$ python3 -q
>>> import numpy as np
>>> np.set_printoptions(precision=3, suppress=True, linewidth=100)
>>> def rd(a):
...     return np.round(a, 3) + 0
... 
>>> J = np.load("out10.npy")
>>> J
array([[-6, -6,  4,  4],
       [ 3, -3, -2,  2],
       [-6, -6,  2,  2],
       [ 3, -3, -1,  1]])
>>> W1 = np.array([[5, -1], [5, 5], [-4, 1], [4, 5]])
>>> c = np.array([4, 3])
>>> act = np.maximum(J @ W1 + c, 0)
>>> (act > 0).mean(axis=0)
array([0.5 , 0.25])
>>> (act > 0).astype(int)
array([[0, 1],
       [1, 0],
       [0, 0],
       [1, 0]])
>>> np.linalg.matrix_rank(act)
np.int64(2)
>>> basis = np.array([[-2, -2, -1], [2, 2, 2]])
>>> (act @ basis).round(6).argmax(axis=1)
array([0, 2, 0, 2])
>>> B = np.array([[0, 2], [0, 2], [2, 0], [0, 2]])
>>> np.einsum("ik,kj->ji", J, B)
array([[  8,  -4,   4,  -2],
       [-16,   4, -20,   2]])
>>> B.T @ J.T
array([[  8,  -4,   4,  -2],
       [-16,   4, -20,   2]])
>>> np.linalg.matrix_rank(np.vstack([J, B.T]))
np.int64(4)
>>> J @ B
array([[  8, -16],
       [ -4,   4],
       [  4, -20],
       [ -2,   2]])
>>> np.einsum("ij,ij->i", J, J)
array([104,  26,  80,  20])
>>> B = np.array([[-1, -3, 1, 0], [-1, -5, -5, -4], [-3, -4, -3, -3], [3, 0, 2, 4]])
>>> M = np.triu(B)
>>> M
array([[-1, -3,  1,  0],
       [ 0, -5, -5, -4],
       [ 0,  0, -3, -3],
       [ 0,  0,  0,  4]])
>>> U, sig, VT = np.linalg.svd(M, full_matrices=False)
>>> rd(U.T @ M @ VT.T)
array([[9.194, 0.   , 0.   , 0.   ],
       [0.   , 4.221, 0.   , 0.   ],
       [0.   , 0.   , 2.892, 0.   ],
       [0.   , 0.   , 0.   , 0.535]])
>>> rd(U.T @ U)
array([[1., 0., 0., 0.],
       [0., 1., 0., 0.],
       [0., 0., 1., 0.],
       [0., 0., 0., 1.]])
>>> rd(np.abs(VT[0]))
array([0.011, 0.506, 0.592, 0.627])
>>> B = np.array([[-1, 2], [-1, 5], [5, 3]])
>>> X = np.tile(B, (2, 3))
>>> X
array([[-1,  2, -1,  2, -1,  2],
       [-1,  5, -1,  5, -1,  5],
       [ 5,  3,  5,  3,  5,  3],
       [-1,  2, -1,  2, -1,  2],
       [-1,  5, -1,  5, -1,  5],
       [ 5,  3,  5,  3,  5,  3]])
>>> # columns 0 and 2 are equal
>>> rk = np.linalg.matrix_rank(X)
>>> rk
np.int64(2)
>>> ns = np.linalg.svd(X)[2][rk:].T
>>> [int(np.linalg.matrix_rank(X[:, :j + 1])) for j in range(6)]
[1, 2, 2, 2, 2, 2]
>>> np.allclose(X @ ns, 0)
True
>>> U, sig, VT = np.linalg.svd(X)
>>> rd(sig)
array([15.914, 11.694,  0.   ,  0.   ,  0.   ,  0.   ])
>>> B = U[:, :2] @ np.diag(sig[:2]) @ VT[:2]
>>> rd(np.linalg.norm(X - B, 2)), rd(sig[2])
(np.float64(0.0), np.float64(0.0))
>>> np.linalg.matrix_rank(B)
np.int64(2)
>>> rd(np.linalg.norm(X - B) / np.linalg.norm(X))
np.float64(0.0)
>>> f = np.array([1, 3, 0])
>>> np.array([np.convolve(row, f, "same") for row in X])
array([[-1,  5, -1,  5, -1,  6],
       [ 2, 14,  2, 14,  2, 15],
       [18, 14, 18, 14, 18,  9],
       [-1,  5, -1,  5, -1,  6],
       [ 2, 14,  2, 14,  2, 15],
       [18, 14, 18, 14, 18,  9]])
>>> np.polyval(f, X[0])
array([-2, 10, -2, 10, -2, 10])
>>> np.convolve(X[0], f)
array([-1, -1,  5, -1,  5, -1,  6,  0])
>>> E = np.array([[-3, 3, 2, -3, 3],
...     [-1, -2, 0, 2, -1],
...     [0, 3, -3, 3, 2],
...     [2, 2, 1, 2, -2],
...     [1, 0, 3, -2, 0]])
>>> E
array([[-3,  3,  2, -3,  3],
       [-1, -2,  0,  2, -1],
       [ 0,  3, -3,  3,  2],
       [ 2,  2,  1,  2, -2],
       [ 1,  0,  3, -2,  0]])
>>> rd(np.linalg.norm(E, axis=1))
array([6.325, 3.162, 5.568, 4.123, 3.742])
>>> rd(np.linalg.norm(E, axis=0))
array([3.873, 5.099, 4.796, 5.477, 4.243])
>>> rd(np.linalg.norm(E[3] - E[1]))
np.float64(5.196)
>>> rd(np.linalg.norm(E, 1)), rd(np.linalg.norm(E, np.inf))
(np.float64(12.0), np.float64(14.0))
>>> cov = E.T @ E
>>> cov
array([[ 15,  -3,  -1,   9, -12],
       [ -3,  26,  -1,   0,  13],
       [ -1,  -1,  23, -19,  -2],
       [  9,   0, -19,  30,  -9],
       [-12,  13,  -2,  -9,  18]])
>>> np.trace(cov), (E ** 2).sum()
(np.int64(112), np.int64(112))
>>> (E @ E.T).shape
(5, 5)
>>> B = np.array([[1, 1, 2], [-2, 1, -2], [0, 3, -2], [-2, 0, 2], [-3, 1, 2]])
>>> E @ B
array([[-12,   9, -16],
       [  2,  -4,   4],
       [-18,  -4,  10],
       [  0,   5,  -2],
       [  5,  10,  -8]])
>>> np.linalg.matrix_rank(E @ B)
np.int64(3)
>>> B.T @ E.T
array([[-12,   2, -18,   0,   5],
       [  9,  -4,  -4,   5,  10],
       [-16,   4,  10,  -2,  -8]])
>>> assert E == E.T
Traceback (most recent call last):
  File "<python-input-59>", line 1, in <module>
    assert E == E.T
           ^^^^^^^^
ValueError: The truth value of an array with more than one element is ambiguous. Use a.any() or a.all()
>>> np.allclose(E @ E.T, E.T @ E)
False
>>> E @ E
array([[  3, -15,  -6,   9,  -2],
       [  8,   5,  -3,   5,  -5],
       [  5,  -9,  18,  -1, -15],
       [ -6,   9,  -3,   9,   2],
       [ -7,   8,  -9,   2,  13]])
>>> (E - E.T) / 2
array([[ 0. ,  2. ,  1. , -2.5,  1. ],
       [-2. ,  0. , -1.5,  0. , -0.5],
       [-1. ,  1.5,  0. ,  1. , -0.5],
       [ 2.5,  0. , -1. ,  0. ,  0. ],
       [-1. ,  0.5,  0.5,  0. ,  0. ]])
>>> rd(np.linalg.det(E))
np.float64(-390.0)
>>> np.allclose(E, E.T)
False
>>> (E + E.T) / 2
array([[-3. ,  1. ,  1. , -0.5,  2. ],
       [ 1. , -2. ,  1.5,  2. , -0.5],
       [ 1. ,  1.5, -3. ,  2. ,  2.5],
       [-0.5,  2. ,  2. ,  2. , -2. ],
       [ 2. , -0.5,  2.5, -2. ,  0. ]])
>>> rd(np.sort(np.abs(np.linalg.eigvals(E))))
array([1.666, 3.344, 3.654, 3.654, 5.245])
